$ ipython --no-banner

In [1]: import numpy as np

In [2]: np.set_printoptions(suppress=True, linewidth=120)

In [3]: arr = np.load("x.npy")

In [4]: arr
Out[4]: 
array([[ 0,  0,  2,  4, -1, -4],
       [ 0,  0,  2,  1,  0, -2],
       [-2, -2,  0,  0, -2, -4],
       [-4, -1,  0,  0, -1,  0],
       [ 1,  0,  2,  1,  0, -3],
       [ 4,  2,  4,  0,  3,  0]])

In [5]: x = np.array([-3, -1, 3, -2, 1, 1])

In [6]: round(np.linalg.det(arr), 2)
Out[6]: np.float64(4.0)

In [7]: Q = np.linalg.solve(np.eye(6) - arr, np.eye(6) + arr)

In [8]: print(np.round(Q @ Q.T, 2) + 0)
[[1. 0. 0. 0. 0. 0.]
 [0. 1. 0. 0. 0. 0.]
 [0. 0. 1. 0. 0. 0.]
 [0. 0. 0. 1. 0. 0.]
 [0. 0. 0. 0. 1. 0.]
 [0. 0. 0. 0. 0. 1.]]

In [9]: round(float(np.linalg.det(Q)), 2)
Out[9]: 1.0

In [10]: E = np.load("test7.npy")

In [11]: E
Out[11]: 
array([[ 2,  0,  0, -2,  2,  2,  0,  2],
       [ 0,  2, -4,  2,  0, -2,  0, -2],
       [ 0, -4,  8, -4,  0,  4,  0,  4],
       [-2,  2, -4,  4, -2, -4,  0, -4],
       [ 2,  0,  0, -2,  2,  2,  0,  2],
       [ 2, -2,  4, -4,  2,  4,  0,  4],
       [ 0,  0,  0,  0,  0,  0,  0,  0],
       [ 2, -2,  4, -4,  2,  4,  0,  4]])

In [12]: M2 = np.array([[-8, 5],
    ...:     [9, 1],
    ...:     [-7, 0],
    ...:     [-5, -9],
    ...:     [4, -7],
    ...:     [6, -4],
    ...:     [2, -5],
    ...:     [5, -6]])

In [13]: E @ M2
Out[13]: 
array([[ 24,  -6],
       [ 14,   4],
       [-28,  -8],
       [-10,  10],
       [ 24,  -6],
       [ 10, -10],
       [  0,   0],
       [ 10, -10]])

In [14]: print(np.linalg.matrix_rank(np.vstack([E, M2.T])))
4

In [15]: np.einsum("ij,ij->i", E, E)
Out[15]: array([ 20,  32, 128,  76,  20,  76,   0,  76])

In [16]: print(M2.T @ E.T)
[[ 24  14 -28 -10  24  10   0  10]
 [ -6   4  -8  10  -6 -10   0 -10]]

In [17]: print(np.linalg.matrix_rank(E @ M2))
2

In [18]: K = np.load("mat.npy")

In [19]: K
Out[19]: 
array([[ 0, -1,  1,  0,  1,  0, -1, -2, -2],
       [-1, -2,  0,  1,  0,  0, -1, -1, -1],
       [ 1, -1,  0,  2,  1, -2, -1, -2,  2],
       [ 1,  2, -1, -2, -1, -1, -1, -1,  0],
       [ 1,  1, -2, -1, -2,  0, -2, -1,  2],
       [ 1,  2, -1, -1, -1, -2,  2, -1, -2],
       [ 2, -1, -1, -1,  2,  1,  2,  1,  0],
       [-4, -9,  1,  4,  1,  0, -5, -6, -6]])

In [20]: np.round(K @ np.linalg.pinv(K) @ K, 2) + 0
Out[20]: 
array([[ 0., -1.,  1.,  0.,  1.,  0., -1., -2., -2.],
       [-1., -2.,  0.,  1.,  0.,  0., -1., -1., -1.],
       [ 1., -1.,  0.,  2.,  1., -2., -1., -2.,  2.],
       [ 1.,  2., -1., -2., -1., -1., -1., -1.,  0.],
       [ 1.,  1., -2., -1., -2.,  0., -2., -1.,  2.],
       [ 1.,  2., -1., -1., -1., -2.,  2., -1., -2.],
       [ 2., -1., -1., -1.,  2.,  1.,  2.,  1.,  0.],
       [-4., -9.,  1.,  4.,  1.,  0., -5., -6., -6.]])

In [21]: left, sv, Vh = np.linalg.svd(K)

In [22]: V = Vh[:(sv > 1e-8).sum()]

In [23]: rng = np.random.default_rng(783)

In [24]: x = K[6] + 4 * K[2] + rng.integers(2) * np.eye(9)[6]

In [25]: x
Out[25]: array([ 6., -5., -1.,  7.,  6., -7., -1., -7.,  8.])

In [26]: round(float(np.linalg.norm(x - V.T @ V @ x)), 2)
Out[26]: 0.42

In [27]: np.linalg.matrix_rank(np.vstack([K, x]))
Out[27]: np.int64(8)

In [28]: F = np.loadtxt("data.csv", delimiter=",")

In [29]: F
Out[29]: 
array([[  9.,   3.,   3.,   5.,   1.,   6.,  -2.],
       [  3.,  21.,   3.,   7.,  -5.,  -8.,  -2.],
       [  3.,   3.,  15., -10., -14.,   0., -14.],
       [  5.,   7., -10.,  15.,  11.,   2.,  10.],
       [  1.,  -5., -14.,  11.,  23.,  -6.,  18.],
       [  6.,  -8.,   0.,   2.,  -6.,  23.,  -6.],
       [ -2.,  -2., -14.,  10.,  18.,  -6.,  16.]])

In [30]: T = np.stack([F, -3 * F, F[::-1]])

In [31]: print(T.sum(axis=0))
[[-20.  -8. -20.   0.  16. -18.  20.]
 [  0. -50.  -6. -12.   4.  39.  -2.]
 [ -5. -11. -44.  31.  51.  -6.  46.]
 [ -5.  -7.  10. -15. -11.  -2. -10.]
 [  1.  13.  43. -32. -60.  12. -50.]
 [ -9.  37.   3.   3.   7. -54.  10.]
 [ 13.   7.  31. -15. -35.  18. -34.]]

In [32]: print(T.shape)
(3, 7, 7)

In [33]: z = rng.permutation(7)

In [34]: z
Out[34]: array([0, 4, 3, 2, 6, 1, 5])

In [35]: M2 = F[z][:, z]

In [36]: print(np.diag(M2))
[ 9. 23. 15. 15. 16. 21. 23.]

In [37]: round(np.linalg.det(M2), 2), round(float(np.linalg.det(F[z])), 2)
Out[37]: (np.float64(-0.0), -0.0)

In [38]: round(np.trace(np.linalg.pinv(F) @ F), 2)
Out[38]: np.float64(4.0)

In [39]: feats = np.loadtxt("a.csv", delimiter=",")

In [40]: print(feats)
[[ 2.  6.  7. -8. -2. -5. -7. -4. -6.]
 [-3. -3.  6. -7. -3. -1.  6. -9. -2.]
 [-5. -4. -3.  1.  7.  8.  9. -3. -2.]
 [-3. -3.  6. -7. -3. -1.  6. -9. -2.]]

In [41]: left, sv, Vh = np.linalg.svd(feats)

In [42]: sv.round(2) + 0
Out[42]: array([23.11, 20.37,  7.75,  0.  ])

In [43]: M2 = left[:, :3] @ np.diag(sv[:3]) @ Vh[:3]

In [44]: np.linalg.matrix_rank(feats, rtol=0.05)
Out[44]: np.int64(3)

In [45]: round(float(np.abs(feats - M2).max()), 2)
Out[45]: 0.0

In [46]: print(np.linalg.matrix_rank(M2))
3

In [47]: M2.round(2)
Out[47]: 
array([[ 2.,  6.,  7., -8., -2., -5., -7., -4., -6.],
       [-3., -3.,  6., -7., -3., -1.,  6., -9., -2.],
       [-5., -4., -3.,  1.,  7.,  8.,  9., -3., -2.],
       [-3., -3.,  6., -7., -3., -1.,  6., -9., -2.]])

In [48]: print(np.round(np.linalg.norm(feats - M2) / np.linalg.norm(feats), 2))
0.0

In [49]: round(float(np.linalg.norm(feats - M2, 2)), 2), round(float(sv[3]), 2)
Out[49]: (0.0, 0.0)

In [50]: np.linalg.matrix_rank(feats, rtol=0.1)
Out[50]: np.int64(3)

In [51]: np.linalg.cond(feats) > 100
Out[51]: np.True_

In [52]: np.argsort(-np.linalg.norm(feats, axis=0).round(6), kind="stable")[:3]
Out[52]: array([6, 7, 3])

In [53]: T = np.stack([feats, 4 * feats, feats[::-1]])

In [54]: np.linalg.matrix_rank(T)
Out[54]: array([3, 3, 3])

In [55]: (T @ feats.T).shape
Out[55]: (3, 4, 4)

In [56]: np.round(np.linalg.norm(T, axis=(1, 2)), 2)
Out[56]: array([ 31.76, 127.06,  31.76])

In [57]: C2 = E.T @ E

In [58]: np.linalg.matrix_rank(C2)
Out[58]: np.int64(2)

In [59]: print((E @ E.T).shape)
(8, 8)

In [60]: C2
Out[60]: 
array([[ 20, -12,  24, -32,  20,  32,   0,  32],
       [-12,  32, -64,  44, -12, -44,   0, -44],
       [ 24, -64, 128, -88,  24,  88,   0,  88],
       [-32,  44, -88,  76, -32, -76,   0, -76],
       [ 20, -12,  24, -32,  20,  32,   0,  32],
       [ 32, -44,  88, -76,  32,  76,   0,  76],
       [  0,   0,   0,   0,   0,   0,   0,   0],
       [ 32, -44,  88, -76,  32,  76,   0,  76]])

In [61]: data = np.diag(10 * np.array([0, 9, 8, 9, 8])) + np.array([[-3, 2, 2, -2, 1],
    ...:     [-1, 3, 0, -1, 0],
    ...:     [-2, 1, 1, -2, -3],
    ...:     [-3, -2, -1, 2, -2],
    ...:     [0, 1, 1, 1, 1]])

In [62]: data
Out[62]: 
array([[-3,  2,  2, -2,  1],
       [-1, 93,  0, -1,  0],
       [-2,  1, 81, -2, -3],
       [-3, -2, -1, 92, -2],
       [ 0,  1,  1,  1, 81]])

In [63]: def softmax(z):
    ...:     e = np.exp(z - z.max(axis=-1, keepdims=True))
    ...:     return e / e.sum(axis=-1, keepdims=True)
    ...: 

In [64]: softmax(data).sum(axis=1)
Out[64]: array([1., 1., 1., 1., 1.])

In [65]: print(softmax(10 * data[2]))
[0. 0. 1. 0. 0.]

In [66]: S = data @ data.T / np.sqrt(5)

In [67]: softmax(S)[2] @ data
Out[67]: array([-2.,  1., 81., -2., -3.])

In [68]: softmax(S).round(6).argmax(axis=1)
Out[68]: array([1, 1, 2, 3, 4])

In [69]: Q, Rm = np.linalg.qr(data)

In [70]: np.allclose(Rm.T @ Rm, data.T @ data)
Out[70]: True

In [71]: print(np.round(np.trace(Q @ Q.T), 2))
5.0

In [72]: print(np.round(np.abs(np.diag(Rm)), 2))
[ 4.8  90.92 73.08 65.1  81.05]

In [73]: print(round(float(abs(Rm[0, 0])), 2), round(float(np.linalg.norm(data[:, 0])), 2))
4.8 4.8

In [74]: X = np.loadtxt("layer13.csv", delimiter=",")

In [75]: X
Out[75]: 
array([[ 0., -3.,  1., -4., -1.,  0., -5., -3.,  1.],
       [-3.,  2., -4., -2., -5.,  1., -1., -3.,  3.],
       [ 1., -4.,  2.,  5., -2.,  3., -5.,  1., -5.],
       [-4., -2.,  5.,  4., -3.,  3.,  4.,  4.,  0.],
       [-1., -5., -2., -3.,  0., -2., -1., -1., -6.],
       [ 0.,  1.,  3.,  3., -2., -6., -2., -2.,  0.],
       [-5., -1., -5.,  4., -1., -2.,  6., -5.,  1.],
       [-3., -3.,  1.,  4., -1., -2., -5., -2., -1.],
       [ 1.,  3., -5.,  0., -6.,  0.,  1., -1.,  2.]])

In [76]: evals, V = np.linalg.eigh(X)

In [77]: x = np.array([-4, 8, 9, -1, -5, -5, 8, 2, -6])

In [78]: x @ X @ x
Out[78]: np.float64(-476.0)

In [79]: M = np.load("dump.npy")

In [80]: M
Out[80]: 
array([[  2,   3,  -3,  -4,   3],
       [  6,  12,  -2,  -4,  -4],
       [ 14,  18, -11,  -6,   2],
       [  7,  17, -20,   0,   6],
       [ -2,   9, -28,   6,   7],
       [ -9,   3, -20,   2,  10],
       [ -9,   4, -17,  11,  15],
       [ -7,   4, -20,  18,  14],
       [ -7,   8, -21,  20,   7],
       [  1,   9, -22,  28,   7],
       [  0,   9, -31,  28,  14],
       [ -9,  16, -25,  35,   8],
       [-16,  14, -22,  40,  15],
       [ -7,  16, -25,  46,  12],
       [  1,  18, -25,  44,  11],
       [ -7,  11, -32,  40,  10],
       [-16,  20, -27,  39,  10],
       [-18,  19, -19,  30,  15],
       [-23,  12, -14,  24,  10]])

In [81]: left, sv, Vh = np.linalg.svd(M, full_matrices=False)

In [82]: np.round(left.T @ left, 2) + 0
Out[82]: 
array([[1., 0., 0., 0., 0.],
       [0., 1., 0., 0., 0.],
       [0., 0., 1., 0., 0.],
       [0., 0., 0., 1., 0.],
       [0., 0., 0., 0., 1.]])

In [83]: print(sv.round(2))
[163.31  43.22  31.4   23.83  11.9 ]

In [84]: (sv > 1e-8).sum()
Out[84]: np.int64(5)

In [85]: np.round(left.T @ M @ Vh.T, 2) + 0
Out[85]: 
array([[163.31,   0.  ,   0.  ,   0.  ,   0.  ],
       [  0.  ,  43.22,   0.  ,   0.  ,   0.  ],
       [  0.  ,   0.  ,  31.4 ,   0.  ,   0.  ],
       [  0.  ,   0.  ,   0.  ,  23.83,   0.  ],
       [  0.  ,   0.  ,   0.  ,   0.  ,  11.9 ]])

In [86]: round(float(np.sqrt((sv ** 2).sum())), 2), round(float(np.linalg.norm(M)), 2)
Out[86]: (173.87, 173.87)

In [87]: np.abs(left[:, 0]).round(6).argmax()
Out[87]: np.int64(13)

In [88]: np.round(np.linalg.norm(M, 1), 2), round(np.linalg.norm(M, np.inf), 2)
Out[88]: (np.float64(425.0), np.float64(112.0))

In [89]: round(np.linalg.norm(M, "nuc"), 2)
Out[89]: np.float64(273.65)

In [90]: round(float(np.linalg.norm(M[0] - M[11])), 2)
Out[90]: 48.17

In [91]: print(M[0] @ M[11])
-11

In [92]: np.round(np.linalg.norm(M, axis=0), 2)
Out[92]: array([ 45.77,  56.32,  94.67, 118.3 ,  44.81])

In [93]: np.round(np.linalg.norm(M[0], 1), 2), round(float(np.linalg.norm(M[0], np.inf)), 2)
Out[93]: (np.float64(15.0), 4.0)

In [94]: np.round(softmax(M[9]), 2) + 0
Out[94]: array([0., 0., 0., 1., 0.])

In [95]: np.round(softmax(10 * M[9]), 2) + 0
Out[95]: array([0., 0., 0., 1., 0.])

In [96]: S = M @ M.T / np.sqrt(5)

In [97]: print(np.round(softmax(S)[9] @ M, 2))
[ -7.  16. -25.  46.  12.]

In [98]: M2 = M / np.sqrt((M ** 2).mean(axis=1, keepdims=True))

In [99]: np.round(np.linalg.norm(M2, axis=1), 2)
Out[99]: 
array([2.24, 2.24, 2.24, 2.24, 2.24, 2.24, 2.24, 2.24, 2.24, 2.24, 2.24, 2.24, 2.24, 2.24, 2.24, 2.24, 2.24, 2.24,
       2.24])

In [100]: M2 = np.c_[M[:, :3] @ np.array([[-4, 0, 0], [5, -2, 3], [5, -5, 2]]), np.array([9, 9, 4, -2, 1, 7, 0, -1, 3, -3, -1, -5, -7, 9, 1, 7, 5, -7, -4])]

In [101]: M2
Out[101]: 
array([[  -8,    9,    3,    9],
       [  26,  -14,   32,    9],
       [ -21,   19,   32,    4],
       [ -43,   66,   11,   -2],
       [ -87,  122,  -29,    1],
       [ -49,   94,  -31,    7],
       [ -29,   77,  -22,    0],
       [ -52,   92,  -28,   -1],
       [ -37,   89,  -18,    3],
       [ -69,   92,  -17,   -3],
       [-110,  137,  -35,   -1],
       [  -9,   93,   -2,   -5],
       [  24,   82,   -2,   -7],
       [ -17,   93,   -2,    9],
       [ -39,   89,    4,    1],
       [ -77,  138,  -31,    7],
       [  29,   95,    6,    5],
       [  72,   57,   19,   -7],
       [  82,   46,    8,   -4]])

In [102]: np.linalg.matrix_rank(np.c_[M, M2])
Out[102]: np.int64(6)

In [103]: np.linalg.matrix_rank(M2)
Out[103]: np.int64(4)

In [104]: np.round(np.linalg.norm(np.linalg.qr(M)[0].T @ M2, axis=0) ** 2 / ((M2 ** 2).sum(axis=0) + 1e-12), 2)
Out[104]: array([1.  , 1.  , 1.  , 0.18])

In [105]: np.round(np.linalg.lstsq(M, M2[:, 0])[0], 2) + 0
Out[105]: array([-4.,  5.,  5.,  0.,  0.])
